$ python3 -q
>>> import numpy as np
>>> np.set_printoptions(precision=2, suppress=True, linewidth=100)
>>> data = np.loadtxt("w.csv", delimiter=",")
>>> data
array([[ 0., -3., -3.,  1.,  0., -2.],
       [ 3.,  0.,  2., -3., -2., -2.],
       [ 3., -2.,  0., -1.,  1., -1.],
       [-1.,  3.,  1.,  0., -1.,  4.],
       [ 0.,  2., -1.,  1.,  0.,  5.],
       [ 2.,  2.,  1., -4., -5.,  0.]])
>>> # skew, so no eigenvalue has a real part
>>> np.allclose(data, data.T)
False
>>> data @ data
array([[-23.,   5.,  -7.,  20.,  12.,  13.],
       [  5., -30., -12.,   7.,  15., -30.],
       [ -7., -12., -16.,  14.,  10.,  -1.],
       [ 20.,   7.,  14., -28., -25., -10.],
       [ 12.,  15.,  10., -25., -31.,   1.],
       [ 13., -30.,  -1., -10.,   1., -50.]])
>>> np.trace(data)
np.float64(0.0)
>>> np.allclose(data @ data.T, data.T @ data)
True
>>> out = data / np.sqrt((data ** 2).mean(axis=1, keepdims=True))
>>> out[2]
array([ 1.84, -1.22,  0.  , -0.61,  0.61, -0.61])
>>> np.linalg.norm(out, axis=1)
array([2.45, 2.45, 2.45, 2.45, 2.45, 2.45])
>>> np.linalg.matrix_rank(data - data.mean(axis=1, keepdims=True))
np.int64(5)
>>> M = np.load("sample16.npy")
>>> M
array([[ 5,  6,  7,  8,  9, 10, 11, 12, 13, 14, 15],
       [16, 17, 18, 19, 20, 21, 22, 23, 24, 25, 26],
       [27, 28, 29, 30, 31, 32, 33, 34, 35, 36, 37],
       [38, 39, 40, 41, 42, 43, 44, 45, 46, 47, 48]])
>>> r0, v = M[0], M[3]
>>> r0 @ v
np.int64(4840)
>>> p = (r0 @ v) / (r0 @ r0) * r0
>>> round(float(np.linalg.norm(r0 + v) ** 2 + np.linalg.norm(r0 - v) ** 2), 2)
43318.0
>>> (v - p) @ r0
np.float64(0.0)
>>> Uu, s, VT = np.linalg.svd(M)
>>> np.argmax(s[:-1] / (s[1:] + 1e-6)) + 1
np.int64(2)
>>> s.round(2) + 0
array([194.72,   8.79,   0.  ,   0.  ])
>>> out = Uu[:, :2] @ np.diag(s[:2]) @ VT[:2]
>>> np.round(np.linalg.norm(M - out) / np.linalg.norm(M), 2)
np.float64(0.0)
>>> np.linalg.matrix_rank(M, rtol=0.05)
np.int64(1)
>>> np.linalg.matrix_rank(out)
np.int64(2)
>>> np.round(np.linalg.norm(M - out, 2), 2), np.round(s[2], 2)
(np.float64(0.0), np.float64(0.0))
>>> out
array([[ 5.,  6.,  7.,  8.,  9., 10., 11., 12., 13., 14., 15.],
       [16., 17., 18., 19., 20., 21., 22., 23., 24., 25., 26.],
       [27., 28., 29., 30., 31., 32., 33., 34., 35., 36., 37.],
       [38., 39., 40., 41., 42., 43., 44., 45., 46., 47., 48.]])
>>> round(float(np.abs(M - out).max()), 2)
0.0
>>> np.allclose(M[:-1].T @ np.linalg.lstsq(M[:-1].T, M[-1])[0], M[-1])
True
>>> round(np.trace(np.linalg.pinv(M) @ M), 2)
np.float64(2.0)
>>> M @ np.linalg.pinv(M) @ M
array([[ 5.,  6.,  7.,  8.,  9., 10., 11., 12., 13., 14., 15.],
       [16., 17., 18., 19., 20., 21., 22., 23., 24., 25., 26.],
       [27., 28., 29., 30., 31., 32., 33., 34., 35., 36., 37.],
       [38., 39., 40., 41., 42., 43., 44., 45., 46., 47., 48.]])
>>> np.abs(np.diag(np.linalg.qr(M)[1])) > 1e-9
array([ True,  True, False, False])
>>> np.unique(M.round(6), axis=0).shape
(4, 11)
>>> K = np.load("test17.npy")
>>> K
array([[ 2.06,  2.98, -2.92,  1.97],
       [ 2.02,  3.  , -2.95,  2.05],
       [ 2.03,  2.98, -3.04,  2.03],
       [ 1.93,  2.96, -3.05,  1.93],
       [ 1.97,  3.05, -2.86,  2.03],
       [ 2.07,  2.98, -2.94,  1.93],
       [ 1.98,  2.94, -3.06,  2.  ],
       [ 2.08,  3.09, -3.1 ,  2.05],
       [-2.04,  1.98,  2.98, -0.96],
       [-1.95,  1.94,  3.06, -1.  ],
       [-1.94,  2.02,  3.03, -1.01],
       [-2.03,  1.96,  3.06, -1.02],
       [-2.05,  2.02,  2.98, -1.02],
       [-2.01,  1.89,  2.96, -1.01],
       [-1.95,  1.97,  3.  , -0.99],
       [-2.09,  1.96,  3.  , -0.95]])
>>> labels = K[:, 3] > np.median(K[:, 3])
>>> r0 = K[labels].mean(axis=0) - K[~labels].mean(axis=0)
>>> labels.astype(int)
array([1, 1, 1, 1, 1, 1, 1, 1, 0, 0, 0, 0, 0, 0, 0, 0])
>>> ((K - K.mean(axis=0)) @ r0 > 0).astype(int)
array([1, 1, 1, 1, 1, 1, 1, 1, 0, 0, 0, 0, 0, 0, 0, 0])
>>> (((K - K.mean(axis=0)) @ r0 > 0) == labels).mean()
np.float64(1.0)
>>> r0
array([ 4.02,  1.03, -6.  ,  2.99])
